>>> import numpy as np
>>> np.set_printoptions(precision=2, suppress=True, linewidth=200, legacy="1.25")
>>> rd = lambda a: np.round(a, 2) + 0
>>> K = np.load("data.npy")
>>> K
array([[  2.02,   6.65,  -0.39,   1.71,   2.26],
       [  0.01,   3.3 ,  -3.23,  -1.01,   7.11],
       [ -3.29,   2.96,   3.94,  -4.38,  -3.15],
       [ -3.24,   7.83,  -9.27,  -7.41, -12.84],
       [-11.65,  -0.08,  -0.58,   6.92,  -2.64]])
>>> rd(np.linalg.eigvals(K).sum().real)
-0.79
>>> rd(np.linalg.det(K[::-1]))
90333.28
>>> rd(np.einsum("ij,ji->", K, K))
-97.59
>>> rd(np.einsum("ii->", K))
-0.79
>>> rd(np.poly(K))
array([     1.  ,      0.79,     49.11,  -1088.86,  12748.53, -90333.28])
>>> rng = np.random.default_rng(107)
>>> z = rng.permutation(5)
>>> M2 = K[:, z] * rng.choice([-1, 1], 5)
>>> M2
array([[  2.02,  -1.71,  -0.39,   6.65,  -2.26],
       [  0.01,   1.01,  -3.23,   3.3 ,  -7.11],
       [ -3.29,   4.38,   3.94,   2.96,   3.15],
       [ -3.24,   7.41,  -9.27,   7.83,  12.84],
       [-11.65,  -6.92,  -0.58,  -0.08,   2.64]])
>>> left, _, VT = np.linalg.svd(K.T @ M2)
>>> rd(left @ VT)
array([[ 1.,  0.,  0.,  0.,  0.],
       [ 0.,  0.,  0.,  1.,  0.],
       [ 0.,  0.,  1.,  0.,  0.],
       [ 0., -1.,  0.,  0.,  0.],
       [ 0.,  0.,  0.,  0., -1.]])
>>> z
array([0, 3, 2, 1, 4])
>>> z = rng.permutation(5)
>>> z
array([2, 3, 0, 4, 1])
>>> M2 = K[z][:, z]
>>> np.diag(M2)
array([ 3.94, -7.41,  2.02, -2.64,  3.3 ])
>>> np.trace(M2)
-0.79
>>> rd(np.linalg.det(M2)), rd(np.linalg.det(K[z]))
(90333.28, -90333.28)
>>> np.allclose(M2, K)
False
>>> hat = np.triu(np.array([[2, 3, 1, 3, 0],
...     [0, 0, 0, 0, 2],
...     [0, 3, 0, 2, 0],
...     [1, 2, 2, 3, 0],
...     [3, 2, 2, 1, 0]]), 1) + np.eye(5)
>>> M2 = hat @ K @ np.linalg.inv(hat)
>>> rd(np.linalg.det(M2))
90333.28
>>> arr = np.loadtxt("layer11.csv", delimiter=",")
>>> arr
array([[ 1.,  0.,  0.,  0.,  0.],
       [ 2.,  1.,  0.,  0.,  0.],
       [ 2., -2.,  1.,  0.,  0.],
       [ 0.,  2.,  2.,  1.,  0.],
       [ 0., -2.,  2.,  1.,  1.]])
>>> hat = np.triu(np.array([[1, 1, -1, -1, 0],
...     [1, 2, 1, 1, -3],
...     [-1, -2, 3, 1, -3],
...     [2, 2, -1, 0, 3],
...     [-1, -2, -1, -2, 3]]), 1) + np.eye(5)
>>> M2 = hat @ arr @ np.linalg.inv(hat)
>>> rd(np.linalg.det(M2))
1.0
>>> hat @ arr - arr @ hat
array([[ 0.,  0., -2.,  0.,  0.],
       [ 2.,  4., -2., -1.,  0.],
       [ 0.,  6.,  0.,  1., -6.],
       [ 0., -6.,  4., -1., 12.],
       [ 0.,  0.,  2.,  0., -3.]])
>>> np.linalg.matrix_rank(M2)
5
>>> M = np.load("test3.npy")
>>> M
array([[ 0,  0,  2,  0],
       [ 1,  1,  1,  1],
       [ 0,  2,  0,  0],
       [ 0,  2,  1, 11]])
>>> M2 = K + rng.integers(-2, 3, (5, 2)) @ rng.integers(-2, 3, (2, 5))
>>> rd(M2)
array([[  2.02,   6.65,   1.61,   5.71,  -3.74],
       [  0.01,   3.3 ,  -5.23,  -5.01,  13.11],
       [ -1.29,  -1.04,   7.94,  -4.38,  -5.15],
       [ -5.24,  11.83, -12.27,  -5.41, -13.84],
       [-13.65,   3.92,  -3.58,   8.92,  -3.64]])
>>> rd(np.linalg.svd(M2 - K, compute_uv=False))
array([11.04,  9.91,  0.  ,  0.  ,  0.  ])
>>> f = np.array([0, -1])
>>> np.correlate(M[3], M[0], "full")
array([ 0,  0,  4,  2, 22,  0,  0])
>>> np.cross(M[3, :3], M[0, :3])
array([4, 0, 0])
>>> np.polyval(f, M[3])
array([-1, -1, -1, -1])
>>> np.array([np.convolve(row, f, "same") for row in M])
array([[ 0,  0,  0, -2],
       [ 0, -1, -1, -1],
       [ 0,  0, -2,  0],
       [ 0,  0, -2, -1]])
>>> M @ M
array([[  0,   4,   0,   0],
       [  1,   5,   4,  12],
       [  2,   2,   2,   2],
       [  2,  26,  13, 123]])
>>> (M + M.T) / 2
array([[ 0. ,  0.5,  1. ,  0. ],
       [ 0.5,  1. ,  1.5,  1.5],
       [ 1. ,  1.5,  0. ,  0.5],
       [ 0. ,  1.5,  0.5, 11. ]])
>>> rd(np.abs(np.linalg.eigvals(M)).max())
11.22
>>> np.trace(M)
12
>>> np.allclose(M @ M.T, M.T @ M)
False
>>> M2 = np.array([[2, -9, 0], [-4, 9, -6]])
>>> basis = np.kron(M2, M)
>>> basis
array([[  0,   0,   4,   0,   0,   0, -18,   0,   0,   0,   0,   0],
       [  2,   2,   2,   2,  -9,  -9,  -9,  -9,   0,   0,   0,   0],
       [  0,   4,   0,   0,   0, -18,   0,   0,   0,   0,   0,   0],
       [  0,   4,   2,  22,   0, -18,  -9, -99,   0,   0,   0,   0],
       [  0,   0,  -8,   0,   0,   0,  18,   0,   0,   0, -12,   0],
       [ -4,  -4,  -4,  -4,   9,   9,   9,   9,  -6,  -6,  -6,  -6],
       [  0,  -8,   0,   0,   0,  18,   0,   0,   0, -12,   0,   0],
       [  0,  -8,  -4, -44,   0,  18,   9,  99,   0, -12,  -6, -66]])
>>> np.linalg.matrix_rank(basis)
8
>>> rd(np.linalg.norm(basis, 2)), rd(np.linalg.norm(M2, 2) * np.linalg.norm(M, 2))
(160.33, 160.33)
>>> F = np.array([[1.84, 0.56, 0.02],
...     [-0.23, 0.22, 0.04],
...     [-3.89, -0.02, -0.55],
...     [0.91, -0.37, -0.06],
...     [4.82, 0.1, -0.26],
...     [-2.22, -0.63, 0.13],
...     [6.17, -0.25, -0.49],
...     [-1.26, 0.06, -0.25],
...     [-7.18, 0.33, 0.05],
...     [-3.84, 0.01, -0.22],
...     [1.34, 0.2, 0.51],
...     [-0.91, -0.11, 0.05],
...     [-1.7, -0.29, 0.06],
...     [-2.73, 0.31, -0.17]])
>>> M2 = F / np.sqrt((F ** 2).mean(axis=1, keepdims=True))
>>> rd(np.linalg.norm(M2, axis=1))
array([1.73, 1.73, 1.73, 1.73, 1.73, 1.73, 1.73, 1.73, 1.73, 1.73, 1.73, 1.73, 1.73, 1.73])
>>> rd(M2[0])
array([1.66, 0.5 , 0.02])
>>> np.linalg.matrix_rank(F - F.mean(axis=1, keepdims=True))
2
>>> Q, vecs = np.linalg.qr(F[:, :1])[0], np.linalg.qr(F[:, 1:])[0]
>>> sig = np.linalg.svd(Q.T @ vecs, compute_uv=False)
>>> rd(np.degrees(np.arccos(sig.clip(0, 1))))
array([84.02])
>>> (sig > 0.9).sum()
0
>>> rd(np.linalg.norm(Q @ Q.T - vecs @ vecs.T, 2))
1.0
>>> feats = np.loadtxt("run19.csv", delimiter=",")
>>> feats
array([[0., 2., 3.],
       [0., 0., 0.],
       [0., 0., 0.],
       [0., 0., 0.],
       [0., 0., 0.],
       [1., 7., 9.],
       [0., 0., 0.],
       [0., 0., 0.],
       [0., 0., 0.],
       [5., 7., 9.],
       [1., 7., 9.],
       [0., 0., 0.]])
>>> M2 = np.c_[feats[:, :1] @ np.array([[1]]), np.array([0, 0, 0, 1, 1, 1, 0, 1, 0, 2, 2, 1])]
>>> M2
array([[0., 0.],
       [0., 0.],
       [0., 0.],
       [0., 1.],
       [0., 1.],
       [1., 1.],
       [0., 0.],
       [0., 1.],
       [0., 0.],
       [5., 2.],
       [1., 2.],
       [0., 1.]])
>>> np.linalg.matrix_rank(np.c_[feats, M2])
4
>>> rd(np.linalg.lstsq(feats, M2[:, 0])[0])
array([1., 0., 0.])
>>> rd(np.linalg.norm(M2 - feats @ np.linalg.lstsq(feats, M2)[0], axis=0))
array([0.  , 2.12])
>>> rd(np.linalg.norm(np.linalg.qr(feats)[0].T @ M2, axis=0) ** 2 / ((M2 ** 2).sum(axis=0) + 1e-12))
array([1.  , 0.65])
>>> x = np.array([-1, 1])
>>> rhs = M2 @ x
>>> rd(np.linalg.pinv(M2) @ M2)
array([[1., 0.],
       [0., 1.]])
>>> rhs
array([ 0.,  0.,  0.,  1.,  1.,  0.,  0.,  1.,  0., -3.,  1.,  1.])
>>> rhs = rhs + 0.05 * rng.normal(size=12)
>>> rd(rhs)
array([-0.07,  0.06,  0.03,  0.97,  0.99,  0.01, -0.03,  1.04, -0.01, -3.01,  1.05,  1.02])
>>> b, *_ = np.linalg.lstsq(M2, rhs)
>>> [round(float(np.linalg.norm(np.linalg.solve(M2.T @ M2 + lam * np.eye(2), M2.T @ rhs))), 2) for lam in (0, 1, 10, 100)]
[1.43, 1.21, 0.55, 0.11]
>>> rd(np.linalg.norm(feats, 1)), rd(np.linalg.norm(feats, np.inf))
(30.0, 21.0)
>>> rd(np.linalg.norm(feats[2] - feats[9]))
12.45
>>> np.linalg.norm(feats, axis=1).argmax()
9
>>> rd(np.linalg.norm(feats, axis=0))
array([ 5.2 , 12.29, 15.87])
>>> cen = feats - feats.mean(axis=0)
>>> left, sig, VT = np.linalg.svd(cen, full_matrices=False)
>>> rd(sig)
array([17.21,  3.27,  0.25])
>>> np.abs(VT[0]).argmax()
2
>>> rd(sig ** 2 / (sig ** 2).sum())
array([0.96, 0.03, 0.  ])
>>> (np.sign(left[:, 0]) == np.sign(left[0, 0])).astype(int)
array([1, 0, 0, 0, 0, 1, 0, 0, 0, 1, 1, 0])
>>> C2 = np.cov(feats, rowvar=False)
>>> rd(np.corrcoef(feats.T))
array([[1.  , 0.72, 0.71],
       [0.72, 1.  , 1.  ],
       [0.71, 1.  , 1.  ]])
>>> rd(np.polyfit(feats[:, 1], feats[:, 0], 1))
array([ 0.33, -0.05])
>>> rd(np.linalg.eigvalsh(C2)[::-1])
array([26.92,  0.97,  0.01])
>>> E = np.array([[5, 3, 5], [0, 4, 2]])
>>> E[-1] = E[0] + 5 * E[1]
>>> E
array([[ 5,  3,  5],
       [ 5, 23, 15]])
>>> M2 = E + rng.integers(-2, 3, (2, 1)) @ rng.integers(-2, 3, (1, 3))
>>> M2
array([[ 1,  7,  5],
       [ 5, 23, 15]])
>>> rd(np.linalg.svd(M2 - E, compute_uv=False))
array([5.66, 0.  ])
>>> np.linalg.matrix_rank(M2 - E, tol=1e-8)
1
>>> x = np.array([1, 3, -2])
>>> (E @ x).argmax()
1
>>> E @ x
array([ 4, 44])
>>> E @ np.eye(3)[1]
array([ 3., 23.])
>>> np.sign((E @ x).round(6))
array([1, 1])
>>> E * x
array([[  5,   9, -10],
       [  5,  69, -30]])
>>> E @ (2 * x)
array([ 8, 88])
>>> (E * x).sum(axis=1)
array([ 4, 44])
>>> np.einsum("ij,j->i", E, x)
array([ 4, 44])
>>> left, sig, VT = np.linalg.svd(E, full_matrices=False)
>>> left.shape, sig.shape, VT.shape
((2, 2), (2,), (2, 3))
>>> rd(np.abs(VT[0]))
array([0.21, 0.81, 0.55])
>>> rd(sig / sig[0])
array([1.  , 0.16])
>>> np.allclose(left * sig @ VT, E)
True
>>> M2 = E / np.linalg.norm(E, axis=1, keepdims=True)
>>> C2 = M2 @ M2.T
>>> np.argwhere(np.triu(np.abs(C2) > 0.95, 1))
array([], shape=(0, 2), dtype=int64)
>>> (np.abs(C2) > 0.9).astype(int)
array([[1, 0],
       [0, 1]])
>>> rd(C2[0])
array([1.  , 0.79])
>>> rd(np.degrees(np.arccos(np.clip(C2[0, 1], -1, 1))))
37.97
>>> rd(np.linalg.norm(M2, axis=1))
array([1., 1.])
>>> A = np.load("case11.npy")
>>> A
array([[  1.3,  18. ,  -0.7,   0.6,  -1.8],
       [ -0.1,  12. ,  -0.8,   0.1,  -0.5],
       [ -0.4, -24. ,   0.6,  -0.5,  -0.2],
       [ -2.2,  32. ,   0.3,  -0.4,  -0.5]])
>>> M2 = A / np.linalg.norm(A, axis=1, keepdims=True)
>>> C2 = M2 @ M2.T
>>> np.argwhere(np.triu(np.abs(C2) > 0.95, 1))
array([[0, 1],
       [0, 2],
       [0, 3],
       [1, 2],
       [1, 3],
       [2, 3]])
>>> rd(C2[1])
array([ 0.99,  1.  , -1.  ,  0.99])
>>> rd(C2)
array([[ 1.  ,  0.99, -0.99,  0.98],
       [ 0.99,  1.  , -1.  ,  0.99],
       [-0.99, -1.  ,  1.  , -0.99],
       [ 0.98,  0.99, -0.99,  1.  ]])
>>> (C2 - 2 * np.eye(4)).round(6).argmax(axis=1)
array([1, 3, 0, 1])
